% python3 -q
>>> import numpy as np
>>> from numpy import linalg as LA
>>> np.set_printoptions(precision=1, suppress=True, linewidth=160)
>>> rd = lambda a: np.round(a, 1) + 0
>>> arr = np.loadtxt("mat.csv", delimiter=",")
>>> arr
array([[ 1., -1.,  1.],
       [ 1.,  0.,  0.],
       [ 1.,  1.,  1.]])
>>> u = np.array([-3, -3, -2])
>>> np.cross(arr[1, :3], arr[0, :3])
array([ 0., -1., -1.])
>>> M = np.loadtxt("data.csv", delimiter=",")
>>> M
array([[ 4.,  5.,  6.],
       [ 7.,  8.,  9.],
       [10., 11., 12.]])
>>> # rank 2
>>> B = M[0, 0] * M[1:] - np.outer(M[1:, 0], M[0])
>>> B
array([[  0.,  -3.,  -6.],
       [  0.,  -6., -12.]])
>>> rd(M[:, 0] / M[0, 0])
array([1. , 1.8, 2.5])
>>> rng = np.random.default_rng(91)
>>> labels = rng.permutation(3)
>>> labels
array([1, 0, 2])
>>> B = arr[labels][:, labels]
>>> np.trace(B)
np.float64(2.0)
>>> np.allclose(M[:-1].T @ LA.lstsq(M[:-1].T, M[-1])[0], M[-1])
True
>>> print(LA.lstsq(M[:-1].T, M[-1])[2])
2
>>> np.abs(np.diag(LA.qr(M)[1])) > 1e-9
array([ True,  True, False])
>>> m1 = np.load("dump.npy")
>>> m1
array([[0.5, 0. , 0.5, 0. ],
       [0. , 1. , 0. , 0. ],
       [0.3, 0. , 0.7, 0. ],
       [0. , 0. , 0. , 1. ]])
>>> # rows sum to 1
>>> rd(LA.matrix_power(m1, 100))
array([[0.4, 0. , 0.6, 0. ],
       [0. , 1. , 0. , 0. ],
       [0.4, 0. , 0.6, 0. ],
       [0. , 0. , 0. , 1. ]])
>>> rd(LA.matrix_power(m1, 2))
array([[0.4, 0. , 0.6, 0. ],
       [0. , 1. , 0. , 0. ],
       [0.4, 0. , 0.6, 0. ],
       [0. , 0. , 0. , 1. ]])
>>> pr = np.eye(4)[2]
>>> for _ in range(5):
...     pr = pr @ m1
...     print(pr.round(1))
... 
[0.3 0.  0.7 0. ]
[0.4 0.  0.6 0. ]
[0.4 0.  0.6 0. ]
[0.4 0.  0.6 0. ]
[0.4 0.  0.6 0. ]
>>> B = np.array([[1, 1], [3, -1], [0, 3]])
>>> E = np.kron(np.eye(3, dtype=int), B)
>>> E
array([[ 1,  1,  0,  0,  0,  0],
       [ 3, -1,  0,  0,  0,  0],
       [ 0,  3,  0,  0,  0,  0],
       [ 0,  0,  1,  1,  0,  0],
       [ 0,  0,  3, -1,  0,  0],
       [ 0,  0,  0,  3,  0,  0],
       [ 0,  0,  0,  0,  1,  1],
       [ 0,  0,  0,  0,  3, -1],
       [ 0,  0,  0,  0,  0,  3]])
>>> x0 = np.array([3, 1, 4, 4, 4, 1])
>>> rhs = E @ x0
>>> rhs
array([ 4,  8,  3,  8,  8, 12,  5, 11,  3])
>>> rhs = rhs + 0.1 * rng.normal(size=9)
>>> rd(rhs)
array([ 3.9,  7.9,  3.1,  8. ,  8. , 12. ,  4.9, 10.9,  3.1])
>>> beta, *_ = LA.lstsq(E, rhs)
>>> rd(E.T @ (rhs - E @ beta))
array([0., 0., 0., 0., 0., 0.])
>>> rd(LA.norm(rhs - E @ beta))
np.float64(0.1)
>>> beta.round()
array([3., 1., 4., 4., 4., 1.])
>>> [round(float(LA.norm(LA.solve(E.T @ E + lam * np.eye(6), E.T @ rhs))), 2) for lam in (0, 1, 10, 100)]
[7.65, 6.86, 3.56, 0.62]
>>> B = np.array([[0, 2], [3, 0], [2, 1], [5, 3], [3, 4], [2, 0]])
>>> LA.matrix_rank(E @ B)
np.int64(2)
>>> print(np.einsum("ik,kj->ij", E, B))
[[ 3  2]
 [-3  6]
 [ 9  0]
 [ 7  4]
 [ 1  0]
 [15  9]
 [ 5  4]
 [ 7 12]
 [ 6  0]]
>>> feats = np.eye(4, dtype=int)[rng.permutation(4)] * np.array([1, 1, 0, -4])
>>> feats
array([[ 0,  0,  0,  0],
       [ 1,  0,  0,  0],
       [ 0,  0,  0, -4],
       [ 0,  1,  0,  0]])
>>> rd(LA.norm(feats, axis=0))
array([1., 1., 0., 4.])
>>> feats[:, 3] @ feats[:, 0]
np.int64(0)
>>> print(rd(LA.svd(feats, compute_uv=False)))
[4. 1. 1. 0.]
>>> th = np.radians(180)
>>> r_ = np.eye(4)
>>> r_[2, 2] = r_[3, 3] = np.cos(th)
>>> r_[2, 3], r_[3, 2] = -np.sin(th), np.sin(th)
>>> rd(r_)
array([[ 1.,  0.,  0.,  0.],
       [ 0.,  1.,  0.,  0.],
       [ 0.,  0., -1.,  0.],
       [ 0.,  0.,  0., -1.]])
>>> B = feats @ r_.T
>>> rd(LA.svd(feats, compute_uv=False)), rd(LA.svd(B, compute_uv=False))
(array([4., 1., 1., 0.]), array([4., 1., 1., 0.]))
>>> rd(B)
array([[0., 0., 0., 0.],
       [1., 0., 0., 0.],
       [0., 0., 0., 4.],
       [0., 1., 0., 0.]])
>>> np.allclose(LA.norm(feats, axis=1), LA.norm(B, axis=1))
True
>>> x0 = np.array([4, -6, -6, 5])
>>> np.sign((feats @ x0).round(6))
array([ 0,  1, -1, -1])
>>> feats * x0
array([[  0,   0,   0,   0],
       [  4,   0,   0,   0],
       [  0,   0,   0, -20],
       [  0,  -6,   0,   0]])
>>> (feats @ x0).argmax()
np.int64(1)
>>> print(feats @ np.eye(4)[3])
[ 0.  0. -4.  0.]
>>> LA.norm(feats @ x0) <= LA.norm(feats, 2) * LA.norm(x0) + 1e-9
np.True_
>>> A = np.array([[0, 0, 1], [0, 1, 0], [1, 0, 0]])
>>> # row-stochastic, so 1 is an eigenvalue
>>> Uu, sigma, Vh = LA.svd(A, full_matrices=False)
>>> np.allclose(Uu * sigma @ Vh, A)
True
>>> Uu.T @ A @ Vh.T
array([[1., 0., 0.],
       [0., 1., 0.],
       [0., 0., 1.]])
>>> rd(np.cumsum(sigma ** 2) / np.sum(sigma ** 2))
array([0.3, 0.7, 1. ])
>>> rd(np.sqrt((sigma ** 2).sum())), rd(LA.norm(A))
(np.float64(1.7), np.float64(1.7))
>>> proj = np.triu(np.array([[-9, 1, 3], [0, 2, -4], [9, 8, 4]]), 1) + np.eye(3)
>>> B = proj @ A @ LA.inv(proj)
>>> np.trace(B), np.trace(A)
(np.float64(1.0), np.int64(1))
>>> LA.matrix_rank(B)
np.int64(3)
>>> rd(np.poly(B))
array([ 1., -1., -1.,  1.])
>>> rd(LA.det(B))
np.float64(-1.0)
>>> evals, evecs = LA.eig(A)
>>> A @ evecs[:, 0] - evals[0] * evecs[:, 0]
array([0., 0., 0.])
>>> np.prod(evals)
np.float64(-1.0)
>>> rd(np.sort(LA.eigvals(LA.inv(A))))
array([-1.,  1.,  1.])
>>> rd(np.sort(LA.eigvals(A @ A)))
array([1., 1., 1.])
>>> u = np.array([3, 3, 3])
>>> B = A + np.outer(u, np.eye(3)[1])
>>> B
array([[0., 3., 1.],
       [0., 4., 0.],
       [1., 3., 0.]])
>>> print(rd(LA.det(B) / LA.det(A)), rd(1 + LA.solve(A, u)[1]))
4.0 4.0
>>> LA.matrix_rank(LA.inv(B) - LA.inv(A), tol=1e-8)
np.int64(1)
>>> A.sum(axis=1)
array([1, 1, 1])
>>> LA.matrix_power(A, 100)
array([[1, 0, 0],
       [0, 1, 0],
       [0, 0, 1]])
>>> LA.matrix_power(A, 2)
array([[1, 0, 0],
       [0, 1, 0],
       [0, 0, 1]])
>>> pr = np.eye(3)[1]
>>> for _ in range(3):
...     pr = pr @ A
...     print(pr.round(1))
... 
[0. 1. 0.]
[0. 1. 0.]
[0. 1. 0.]
>>> mat, _ = LA.qr(np.array([[0.4, 0.2, 1.1, -0.8],
...     [0.0, -0.7, 1.1, -0.4],
...     [-1.3, 0.3, 0.2, 0.1],
...     [-0.4, -2.7, 1.0, -1.1]]))
>>> rd(mat)
array([[-0.3,  0. , -0.8,  0.5],
       [ 0. , -0.3, -0.6, -0.8],
       [ 0.9,  0.3, -0.3,  0.1],
       [ 0.3, -0.9,  0.1,  0.3]])
>>> # columns are unit length and at right angles
>>> Uu, sigma, Vh = LA.svd(M)
>>> np.argmax(sigma[:-1] / (sigma[1:] + 1e-6)) + 1
np.int64(2)
>>> rd(sigma)
array([25.2,  0.7,  0. ])
>>> B = Uu[:, :2] @ np.diag(sigma[:2]) @ Vh[:2]
>>> rd(np.abs(M - B).max())
np.float64(0.0)
>>> rd(LA.norm(M - B) / LA.norm(M))
np.float64(0.0)
>>> LA.matrix_rank(B)
np.int64(2)
>>> rd(LA.svd(mat, compute_uv=False))
array([1., 1., 1., 1.])
>>> print(rd(LA.pinv(mat)))
[[-0.3  0.   0.9  0.3]
 [ 0.  -0.3  0.3 -0.9]
 [-0.8 -0.6 -0.3  0.1]
 [ 0.5 -0.8  0.1  0.3]]
>>> rd(mat[:, 2] @ mat[:, 0])
np.float64(0.0)
>>> print(rd(LA.norm(mat, axis=0)))
[1. 1. 1. 1.]
>>> print(rd(mat @ mat.T))
[[1. 0. 0. 0.]
 [0. 1. 0. 0.]
 [0. 0. 1. 0.]
 [0. 0. 0. 1.]]
>>> rd(LA.det(2 * mat)), rd(LA.det(mat))
(np.float64(-16.0), np.float64(-1.0))
>>> rd(np.einsum("ii->", mat))
np.float64(-0.5)
>>> rd(LA.det(mat.T))
np.float64(-1.0)
>>> rd(LA.eigvals(mat).sum().real)
np.float64(-0.5)
>>> rd(LA.eigvals(mat))
array([ 1. +0.j, -0.3+1.j, -0.3-1.j, -1. +0.j])
>>> rd(np.poly(mat))
array([ 1. ,  0.5,  0. , -0.5, -1. ])
>>> rd(LA.norm(mat, 2))
np.float64(1.0)
>>> print(rd(LA.norm(mat, 1)), rd(LA.norm(mat, np.inf)))
1.7 1.6
>>> rd(LA.norm(mat, "nuc"))
np.float64(4.0)
>>> F = np.loadtxt("sample0.csv", delimiter=",")
>>> F
array([[-13.8,  -9.3, -11.8],
       [  2.5,   1.9,   2.4],
       [  5.2,   4. ,   4.3],
       [  1.2,   0.7,   1.3],
       [ -2.8,  -1.5,  -2.1],
       [  7. ,   4.4,   6.1],
       [ 17.2,  11.5,  14. ],
       [ -7.6,  -5.2,  -6.1],
       [  8.6,   5.2,   7.4],
       [ -6.6,  -4.4,  -5.4],
       [ 10.1,   6.9,   8.2],
       [  4.4,   3.4,   3.4],
       [  8.3,   5.5,   7.2],
       [  5.9,   3.6,   3.8],
       [  4.1,   2.9,   3.7],
       [ -1.8,  -1.8,  -1.7],
       [ -1.3,  -1.1,  -1.1],
       [ 13.5,   9. ,  11.6],
       [  9.1,   6. ,   7.3],
       [ -5. ,  -2.8,  -4.2],
       [  2.5,   1.8,   2.3],
       [ -0.4,  -0.4,  -0.1],
       [  1.5,   0.9,   1.6],
       [ -6.6,  -4.6,  -5.6],
       [  1.1,   0.4,   0.5],
       [ -0.8,  -0.6,  -1.1]])
>>> labels = rng.permutation(3)
>>> B = F[:, labels] * rng.choice([-1, 1], 3)
>>> B
array([[ 11.8,  13.8,  -9.3],
       [ -2.4,  -2.5,   1.9],
       [ -4.3,  -5.2,   4. ],
       [ -1.3,  -1.2,   0.7],
       [  2.1,   2.8,  -1.5],
       [ -6.1,  -7. ,   4.4],
       [-14. , -17.2,  11.5],
       [  6.1,   7.6,  -5.2],
       [ -7.4,  -8.6,   5.2],
       [  5.4,   6.6,  -4.4],
       [ -8.2, -10.1,   6.9],
       [ -3.4,  -4.4,   3.4],
       [ -7.2,  -8.3,   5.5],
       [ -3.8,  -5.9,   3.6],
       [ -3.7,  -4.1,   2.9],
       [  1.7,   1.8,  -1.8],
       [  1.1,   1.3,  -1.1],
       [-11.6, -13.5,   9. ],
       [ -7.3,  -9.1,   6. ],
       [  4.2,   5. ,  -2.8],
       [ -2.3,  -2.5,   1.8],
       [  0.1,   0.4,  -0.4],
       [ -1.6,  -1.5,   0.9],
       [  5.6,   6.6,  -4.6],
       [ -0.5,  -1.1,   0.4],
       [  1.1,   0.8,  -0.6]])
>>> Uu, _, Vh = LA.svd(F.T @ B)
>>> rd(LA.lstsq(F, B)[0])
array([[ 0., -1.,  0.],
       [ 0.,  0.,  1.],
       [-1.,  0.,  0.]])
>>> print(labels)
[2 0 1]
>>> rd(Uu @ Vh)
array([[ 0., -1.,  0.],
       [ 0.,  0.,  1.],
       [-1.,  0.,  0.]])
